$ python -q
>>> import numpy as np
>>> np.set_printoptions(precision=3, suppress=True, linewidth=160, legacy="1.25")
>>> def rnd(a):
...     return np.round(a, 3) + 0
... 
>>> data = np.load("mat.npy")
>>> rnd(data)
array([[-0.876, -0.19 , -0.115,  0.428],
       [ 0.   , -0.901,  0.29 , -0.323],
       [ 0.   , -0.18 , -0.927, -0.329],
       [ 0.482, -0.346, -0.209,  0.778]])
>>> Y = np.array([[2, -3], [-2, 1], [-1, 2], [3, 1]])
>>> np.linalg.matrix_rank(data @ Y)
2
>>> rnd(np.einsum("ik,kj->ji", data, Y))
array([[ 0.026,  0.543,  0.3  ,  4.197],
       [ 2.636, -0.644, -2.363, -1.432]])
>>> np.linalg.matrix_rank(np.vstack([data, Y.T]))
4
>>> rnd(data @ Y)
array([[ 0.026,  2.636],
       [ 0.543, -0.644],
       [ 0.3  , -2.363],
       [ 4.197, -1.432]])
>>> W0 = np.load("a.npy")
>>> rnd(W0)
array([[0.667, 0.   , 0.333],
       [0.333, 0.333, 0.333],
       [0.   , 0.   , 1.   ]])
>>> Y = np.linalg.inv(W0)
>>> rnd(W0 @ Y)
array([[1., 0., 0.],
       [0., 1., 0.],
       [0., 0., 1.]])
>>> rnd(np.linalg.inv(Y))
array([[0.667, 0.   , 0.333],
       [0.333, 0.333, 0.333],
       [0.   , 0.   , 1.   ]])
>>> (np.abs(Y) > 1e-9).astype(int)
array([[1, 0, 1],
       [1, 1, 1],
       [0, 0, 1]])
>>> Y
array([[ 1.5,  0. , -0.5],
       [-1.5,  3. , -0.5],
       [ 0. ,  0. ,  1. ]])
>>> Q, r_ = np.linalg.qr(Y)
>>> rnd(r_)
array([[-2.121,  2.121,  0.   ],
       [ 0.   ,  2.121, -0.707],
       [ 0.   ,  0.   ,  1.   ]])
>>> Q.shape, r_.shape
((3, 3), (3, 3))
>>> rnd(abs(r_[0, 0])), rnd(np.linalg.norm(Y[:, 0]))
(2.121, 2.121)
>>> rnd(np.abs(np.diag(r_)))
array([2.121, 2.121, 1.   ])
>>> np.allclose(r_.T @ r_, Y.T @ Y)
True
>>> rnd(Q.T @ Q)
array([[1., 0., 0.],
       [0., 1., 0.],
       [0., 0., 1.]])
>>> rng = np.random.default_rng(322)
>>> labels = rng.permutation(3)
>>> labels
array([0, 1, 2])
>>> Y = W0[labels][:, labels]
>>> rnd(Y)
array([[0.667, 0.   , 0.333],
       [0.333, 0.333, 0.333],
       [0.   , 0.   , 1.   ]])
>>> rnd(np.linalg.det(Y)), rnd(np.linalg.det(W0[labels]))
(0.222, 0.222)
>>> rnd(np.sort(np.abs(np.linalg.eigvals(Y))))
array([0.333, 0.667, 1.   ])
>>> rnd(np.diag(Y))
array([0.667, 0.333, 1.   ])
